>>> import numpy as np
>>> import numpy.linalg as la
>>> np.set_printoptions(precision=2, suppress=True, linewidth=200)
>>> def rd(a):
...     return np.round(a, 2) + 0
... 
>>> W0 = 2 * np.eye(6) + np.eye(6, k=1)
>>> W0
array([[2., 1., 0., 0., 0., 0.],
       [0., 2., 1., 0., 0., 0.],
       [0., 0., 2., 1., 0., 0.],
       [0., 0., 0., 2., 1., 0.],
       [0., 0., 0., 0., 2., 1.],
       [0., 0., 0., 0., 0., 2.]])
>>> x = np.array([-3, -9, -8, -7, 4, 2])
>>> y = W0 @ x
>>> y
array([-15., -26., -23., -10.,  10.,   4.])
>>> rd(la.solve(W0, -1 * y))
array([ 3.,  9.,  8.,  7., -4., -2.])
>>> F = np.loadtxt("out17.csv", delimiter=",")
>>> F
array([[ 0.9 ,  0.1 , -1.3 ,  0.1 ,  1.31, -1.3 ,  2.  ],
       [ 0.9 ,  0.5 , -0.3 ,  1.5 , -0.83,  0.8 , -0.4 ],
       [-0.3 ,  0.3 , -1.7 ,  0.5 , -0.18,  0.2 , -2.2 ],
       [-0.7 , -1.5 , -0.3 ,  0.6 ,  1.18, -1.2 , -0.4 ],
       [ 0.4 ,  1.3 ,  1.7 ,  0.7 ,  1.24, -1.2 , -0.2 ],
       [ 0.8 ,  1.  , -0.5 , -1.  ,  0.39, -0.4 , -0.4 ],
       [-0.4 , -0.7 , -0.4 ,  1.2 , -0.52,  0.5 ,  0.6 ],
       [ 1.9 , -1.2 ,  1.1 , -2.1 ,  0.54, -0.5 , -1.1 ],
       [-1.8 ,  1.3 , -0.9 ,  1.7 ,  1.45, -1.5 ,  0.1 ],
       [-0.1 , -1.6 ,  0.9 , -1.  ,  0.81, -0.8 , -0.5 ],
       [ 0.  , -1.3 ,  1.7 ,  0.2 ,  1.12, -1.2 ,  2.5 ],
       [ 0.6 , -0.2 ,  0.6 , -0.4 ,  0.1 , -0.1 , -2.5 ],
       [-1.2 ,  1.4 ,  0.1 , -0.9 , -0.55,  0.5 ,  1.  ],
       [-0.3 ,  0.6 , -1.8 , -1.  , -0.31,  0.4 ,  0.3 ],
       [ 0.7 , -0.7 ,  0.4 ,  2.5 ,  1.07, -1.  , -1.8 ],
       [-0.4 ,  0.7 , -0.3 , -1.4 , -0.41,  0.4 ,  1.  ],
       [ 2.  , -0.2 , -2.2 ,  1.  , -3.78,  3.8 ,  0.5 ],
       [ 0.6 , -0.3 ,  0.6 ,  0.  ,  0.14, -0.1 , -0.1 ],
       [ 0.  , -0.1 ,  2.5 , -0.2 ,  0.5 , -0.5 ,  0.8 ],
       [-0.7 ,  0.8 ,  1.5 ,  0.8 , -1.05,  1.1 , -0.2 ],
       [-0.7 , -1.  ,  0.  , -1.1 ,  0.28, -0.3 ,  0.3 ],
       [ 0.  ,  0.  , -1.  ,  0.2 ,  0.72, -0.7 ,  0.  ],
       [-0.8 , -0.3 ,  1.2 , -0.6 , -1.06,  1.1 ,  1.2 ],
       [ 1.9 ,  0.  ,  0.5 ,  0.4 ,  1.04, -1.1 , -0.6 ],
       [ 1.  ,  0.3 ,  0.6 , -0.4 ,  0.03,  0.  , -1.7 ],
       [ 0.8 , -1.2 ,  0.5 , -0.3 ,  0.28, -0.3 ,  0.  ],
       [-1.5 , -0.3 ,  0.8 ,  0.2 , -1.75,  1.8 ,  0.5 ],
       [ 0.  ,  0.6 ,  0.2 , -1.5 ,  0.02,  0.1 , -0.2 ],
       [ 0.2 , -0.8 ,  0.7 , -0.6 , -0.07,  0.1 ,  0.4 ],
       [ 0.1 ,  1.1 , -0.1 ,  0.  ,  0.48, -0.5 ,  0.6 ],
       [ 0.7 , -0.4 , -0.5 ,  0.3 , -0.89,  0.9 , -1.1 ],
       [-0.2 , -0.3 , -0.9 , -2.3 , -0.52,  0.5 , -0.4 ]])
>>> hat = F @ la.solve(F.T @ F, F.T)
>>> rd(hat @ F[:, 6])
array([ 2. , -0.4, -2.2, -0.4, -0.2, -0.4,  0.6, -1.1,  0.1, -0.5,  2.5, -2.5,  1. ,  0.3, -1.8,  1. ,  0.5, -0.1,  0.8, -0.2,  0.3,  0. ,  1.2, -0.6, -1.7,  0. ,  0.5, -0.2,  0.4,  0.6, -1.1, -0.4])
>>> rd(la.eigvalsh(hat))
array([0., 0., 0., 0., 0., 0., 0., 0., 0., 0., 0., 0., 0., 0., 0., 0., 0., 0., 0., 0., 0., 0., 0., 0., 0., 1., 1., 1., 1., 1., 1., 1.])
>>> cen = (F - F.mean(axis=0)) / F.std(axis=0)
>>> rd(cen.std(axis=0))
array([1., 1., 1., 1., 1., 1., 1.])
>>> np.argwhere(np.abs(cen) > 2)
array([[ 8,  0],
       [10,  6],
       [11,  6],
       [14,  3],
       [16,  0],
       [16,  2],
       [16,  4],
       [16,  5],
       [18,  2],
       [31,  3]])
>>> b = la.lstsq(np.delete(cen, 5, axis=1), cen[:, 5])[0]
>>> np.abs(b).argmax()
np.int64(4)
>>> G = np.cov(F, rowvar=False)
>>> np.argwhere(np.triu(np.abs(np.corrcoef(F.T)) > 0.8, 1))
array([[4, 5]])
>>> rd(G)
array([[ 0.84, -0.15, -0.04, -0.01, -0.04,  0.04, -0.29],
       [-0.15,  0.72, -0.18,  0.08, -0.07,  0.07,  0.03],
       [-0.04, -0.18,  1.18, -0.09,  0.31, -0.31,  0.09],
       [-0.01,  0.08, -0.09,  1.15,  0.03, -0.03, -0.1 ],
       [-0.04, -0.07,  0.31,  0.03,  1.12, -1.13, -0.05],
       [ 0.04,  0.07, -0.31, -0.03, -1.13,  1.14,  0.04],
       [-0.29,  0.03,  0.09, -0.1 , -0.05,  0.04,  1.19]])
>>> rd(np.median(F, axis=0))
array([ 0.  , -0.15,  0.15,  0.  ,  0.12, -0.1 , -0.05])
>>> G.shape
(7, 7)
>>> np.argsort(-F.std(axis=0).round(6), kind="stable")
array([6, 2, 3, 5, 4, 0, 1])
>>> rd(np.corrcoef(F.T))
array([[ 1.  , -0.19, -0.04, -0.01, -0.04,  0.04, -0.29],
       [-0.19,  1.  , -0.2 ,  0.09, -0.07,  0.08,  0.03],
       [-0.04, -0.2 ,  1.  , -0.08,  0.27, -0.27,  0.08],
       [-0.01,  0.09, -0.08,  1.  ,  0.02, -0.03, -0.09],
       [-0.04, -0.07,  0.27,  0.02,  1.  , -1.  , -0.05],
       [ 0.04,  0.08, -0.27, -0.03, -1.  ,  1.  ,  0.04],
       [-0.29,  0.03,  0.08, -0.09, -0.05,  0.04,  1.  ]])
>>> rd(la.eigvalsh(G)[::-1])
array([2.43, 1.43, 1.21, 0.99, 0.73, 0.55, 0.  ])
>>> rd(np.corrcoef(F[:, 0], F[:, 4])[0, 1])
np.float64(-0.04)
>>> rd(F.std(axis=0))
array([0.9 , 0.84, 1.07, 1.06, 1.04, 1.05, 1.07])
>>> cent = np.array([[-6, -9, -7, -3, 8, -5],
...     [2, -3, -8, -5, -1, 6],
...     [-9, -3, -5, 2, -6, -2]])
>>> mat = np.repeat(cent, 15 // 3, axis=0)
>>> rng = np.random.default_rng(171267)
>>> mat = mat + 0.1 * rng.normal(size=mat.shape)
>>> rd(mat)
array([[-5.89, -8.97, -6.88, -2.94,  7.87, -5.07],
       [-6.02, -9.2 , -6.86, -3.12,  7.98, -5.26],
       [-5.95, -9.05, -6.74, -2.99,  7.96, -5.19],
       [-6.02, -8.98, -7.13, -2.9 ,  8.08, -5.02],
       [-5.88, -8.94, -6.9 , -3.1 ,  7.8 , -5.06],
       [ 2.16, -2.94, -7.97, -5.11, -1.05,  5.84],
       [ 1.99, -3.04, -7.92, -5.04, -0.86,  6.14],
       [ 2.08, -3.07, -8.06, -4.95, -1.06,  6.04],
       [ 2.09, -3.11, -8.01, -5.05, -1.02,  6.05],
       [ 1.87, -2.82, -8.14, -5.07, -1.01,  6.19],
       [-8.83, -3.05, -5.14,  1.95, -5.93, -1.85],
       [-9.06, -2.99, -5.12,  1.9 , -6.01, -1.84],
       [-8.93, -3.04, -4.64,  2.21, -5.92, -1.86],
       [-8.93, -3.07, -4.98,  2.18, -5.85, -2.14],
       [-9.08, -3.  , -4.93,  1.84, -6.08, -2.03]])
>>> hat = mat @ la.solve(mat.T @ mat, mat.T)
>>> rd(np.diag(hat))
array([0.22, 0.35, 0.26, 0.6 , 0.25, 0.51, 0.4 , 0.33, 0.29, 0.59, 0.26, 0.32, 0.64, 0.47, 0.52])
>>> cen = mat - mat.mean(axis=0)
>>> evecs = la.svd(cen)[2][:3]
>>> A2 = cen - cen @ evecs.T @ evecs
>>> la.norm(A2, axis=1).round(6).argmax()
np.int64(5)
>>> rd(la.norm(A2) / la.norm(cen))
np.float64(0.02)
>>> rd(np.diag(evecs.T @ evecs))
array([0.69, 0.2 , 0.7 , 0.25, 0.7 , 0.45])
>>> cent = mat[[14, 12]].astype(float)
>>> for _ in range(5):
...     lab = la.norm(mat[:, None] - cent, axis=-1).argmin(axis=1)
...     cent = np.array([mat[lab == j].mean(axis=0) for j in range(2)])
... 
>>> lab
array([0, 0, 0, 0, 0, 1, 1, 1, 1, 1, 0, 0, 0, 0, 0])
>>> np.bincount(lab)
array([10,  5])
>>> Uu, sig, Vt = la.svd(mat)
>>> np.argmax(sig[:-1] / (sig[1:] + 1e-6)) + 1
np.int64(3)
>>> rd(sig)
array([39.53, 25.73, 24.09,  0.47,  0.39,  0.35])
>>> A2 = Uu[:, :3] @ np.diag(sig[:3]) @ Vt[:3]
>>> rd(la.norm(mat - A2, 2)), rd(sig[3])
(np.float64(0.47), np.float64(0.47))
>>> la.matrix_rank(mat, rtol=0.05)
np.int64(3)
>>> rd(np.abs(mat - A2).max())
np.float64(0.2)
>>> K = np.loadtxt("arr.csv", delimiter=",")
>>> rd(K)
array([[-0.15, -0.06,  0.28,  0.14,  0.15, -0.88, -0.17,  0.24],
       [ 0.23, -0.15, -0.01,  0.52, -0.41,  0.13,  0.16,  0.67],
       [-0.3 , -0.24, -0.17,  0.46, -0.2 , -0.18,  0.52, -0.51],
       [-0.57, -0.08,  0.55, -0.35, -0.17,  0.19,  0.35,  0.23],
       [ 0.3 ,  0.42,  0.61,  0.19, -0.41, -0.01, -0.13, -0.37],
       [-0.19,  0.24, -0.44, -0.35, -0.7 , -0.26, -0.15,  0.04],
       [ 0.08, -0.8 ,  0.15, -0.11, -0.28,  0.06, -0.45, -0.19],
       [-0.61,  0.19, -0.04,  0.45,  0.05,  0.27, -0.56,  0.01]])
>>> rd(K.reshape(-1, 2))
array([[-0.15, -0.06],
       [ 0.28,  0.14],
       [ 0.15, -0.88],
       [-0.17,  0.24],
       [ 0.23, -0.15],
       [-0.01,  0.52],
       [-0.41,  0.13],
       [ 0.16,  0.67],
       [-0.3 , -0.24],
       [-0.17,  0.46],
       [-0.2 , -0.18],
       [ 0.52, -0.51],
       [-0.57, -0.08],
       [ 0.55, -0.35],
       [-0.17,  0.19],
       [ 0.35,  0.23],
       [ 0.3 ,  0.42],
       [ 0.61,  0.19],
       [-0.41, -0.01],
       [-0.13, -0.37],
       [-0.19,  0.24],
       [-0.44, -0.35],
       [-0.7 , -0.26],
       [-0.15,  0.04],
       [ 0.08, -0.8 ],
       [ 0.15, -0.11],
       [-0.28,  0.06],
       [-0.45, -0.19],
       [-0.61,  0.19],
       [-0.04,  0.45],
       [ 0.05,  0.27],
       [-0.56,  0.01]])
>>> rd(K.reshape(2, -1))
array([[-0.15, -0.06,  0.28,  0.14,  0.15, -0.88, -0.17,  0.24,  0.23, -0.15, -0.01,  0.52, -0.41,  0.13,  0.16,  0.67, -0.3 , -0.24, -0.17,  0.46, -0.2 , -0.18,  0.52, -0.51, -0.57, -0.08,  0.55,
        -0.35, -0.17,  0.19,  0.35,  0.23],
       [ 0.3 ,  0.42,  0.61,  0.19, -0.41, -0.01, -0.13, -0.37, -0.19,  0.24, -0.44, -0.35, -0.7 , -0.26, -0.15,  0.04,  0.08, -0.8 ,  0.15, -0.11, -0.28,  0.06, -0.45, -0.19, -0.61,  0.19, -0.04,
         0.45,  0.05,  0.27, -0.56,  0.01]])
>>> T = K.reshape(8, 2, -1)
>>> rd(T.transpose(1, 0, 2))
array([[[-0.15, -0.06,  0.28,  0.14],
        [ 0.23, -0.15, -0.01,  0.52],
        [-0.3 , -0.24, -0.17,  0.46],
        [-0.57, -0.08,  0.55, -0.35],
        [ 0.3 ,  0.42,  0.61,  0.19],
        [-0.19,  0.24, -0.44, -0.35],
        [ 0.08, -0.8 ,  0.15, -0.11],
        [-0.61,  0.19, -0.04,  0.45]],

       [[ 0.15, -0.88, -0.17,  0.24],
        [-0.41,  0.13,  0.16,  0.67],
        [-0.2 , -0.18,  0.52, -0.51],
        [-0.17,  0.19,  0.35,  0.23],
        [-0.41, -0.01, -0.13, -0.37],
        [-0.7 , -0.26, -0.15,  0.04],
        [-0.28,  0.06, -0.45, -0.19],
        [ 0.05,  0.27, -0.56,  0.01]]])
>>> rd(np.einsum("ihd,ihd->ih", T, T))
array([[0.12, 0.88],
       [0.34, 0.66],
       [0.39, 0.61],
       [0.76, 0.24],
       [0.68, 0.32],
       [0.42, 0.58],
       [0.68, 0.32],
       [0.61, 0.39]])
>>> T.shape
(8, 2, 4)
>>> rd(T[:, 0])
array([[-0.15, -0.06,  0.28,  0.14],
       [ 0.23, -0.15, -0.01,  0.52],
       [-0.3 , -0.24, -0.17,  0.46],
       [-0.57, -0.08,  0.55, -0.35],
       [ 0.3 ,  0.42,  0.61,  0.19],
       [-0.19,  0.24, -0.44, -0.35],
       [ 0.08, -0.8 ,  0.15, -0.11],
       [-0.61,  0.19, -0.04,  0.45]])
